$ ipython --no-banner

In [1]: import numpy as np

In [2]: np.set_printoptions(precision=2, suppress=True, linewidth=160)

In [3]: tidy = lambda a: np.round(a, 2) + 0

In [4]: K = np.load("data.npy")

In [5]: print(K)
[[ 0.   -0.08  0.64]
 [ 0.    0.    0.  ]
 [ 0.   -0.1   0.74]
 [ 0.   -0.1   0.74]
 [ 0.    0.14 -0.87]
 [ 0.   -0.06  0.52]
 [ 0.    0.    0.  ]
 [ 0.    0.06 -0.52]
 [ 0.   -0.02  0.19]
 [ 0.    0.16 -0.91]
 [ 0.   -0.22  0.97]
 [ 0.   -0.02  0.19]
 [ 0.   -0.08  0.64]
 [ 0.   -0.25  0.99]
 [ 0.   -0.25  0.99]
 [ 0.    0.29 -0.99]
 [ 0.   -0.16  0.91]
 [ 0.    0.12 -0.81]
 [ 0.   -0.25  0.99]
 [ 0.    0.1  -0.74]
 [ 0.    0.14 -0.87]
 [ 0.    0.25 -0.99]
 [ 0.   -0.16  0.91]
 [ 0.    0.    0.  ]
 [ 0.   -0.25  0.99]
 [ 0.    0.33 -1.  ]]

In [6]: Uu, s, VT = np.linalg.svd(K)

In [7]: print(tidy(s))
[4.03 0.24 0.  ]

In [8]: Y = Uu[:, :2] @ np.diag(s[:2]) @ VT[:2]

In [9]: print(tidy(np.linalg.norm(K - Y) / np.linalg.norm(K)))
0.0

In [10]: print(tidy(np.linalg.norm(K - Y, 2)), s[2])
0.0 0.0

In [11]: print(tidy(np.abs(K - Y).max()))
0.0

In [12]: print(tidy(Y))
[[ 0.   -0.08  0.64]
 [ 0.    0.    0.  ]
 [ 0.   -0.1   0.74]
 [ 0.   -0.1   0.74]
 [ 0.    0.14 -0.87]
 [ 0.   -0.06  0.52]
 [ 0.    0.    0.  ]
 [ 0.    0.06 -0.52]
 [ 0.   -0.02  0.19]
 [ 0.    0.16 -0.91]
 [ 0.   -0.22  0.97]
 [ 0.   -0.02  0.19]
 [ 0.   -0.08  0.64]
 [ 0.   -0.25  0.99]
 [ 0.   -0.25  0.99]
 [ 0.    0.29 -0.99]
 [ 0.   -0.16  0.91]
 [ 0.    0.12 -0.81]
 [ 0.   -0.25  0.99]
 [ 0.    0.1  -0.74]
 [ 0.    0.14 -0.87]
 [ 0.    0.25 -0.99]
 [ 0.   -0.16  0.91]
 [ 0.    0.    0.  ]
 [ 0.   -0.25  0.99]
 [ 0.    0.33 -1.  ]]

In [13]: print(np.linalg.matrix_rank(Y))
2

In [14]: print([round(float(x), 2) for x in np.linalg.svd(K, compute_uv=False)[:3]])
[4.03, 0.24, 0.0]

In [15]: print(tidy(np.linalg.norm(K, 2) / np.linalg.norm(K)))
1.0

In [16]: print(np.linalg.cond(K) > 100)
True

In [17]: print(np.argsort(-np.linalg.norm(K, axis=0).round(6), kind="stable")[:3])
[2 1 0]

In [18]: print(np.abs(np.diag(np.linalg.qr(K)[1])) > 1e-9)
[False  True  True]

In [19]: print(tidy(np.trace(np.linalg.pinv(K) @ K)))
2.0

In [20]: print(np.linalg.lstsq(K[:-1].T, K[-1])[2])
2
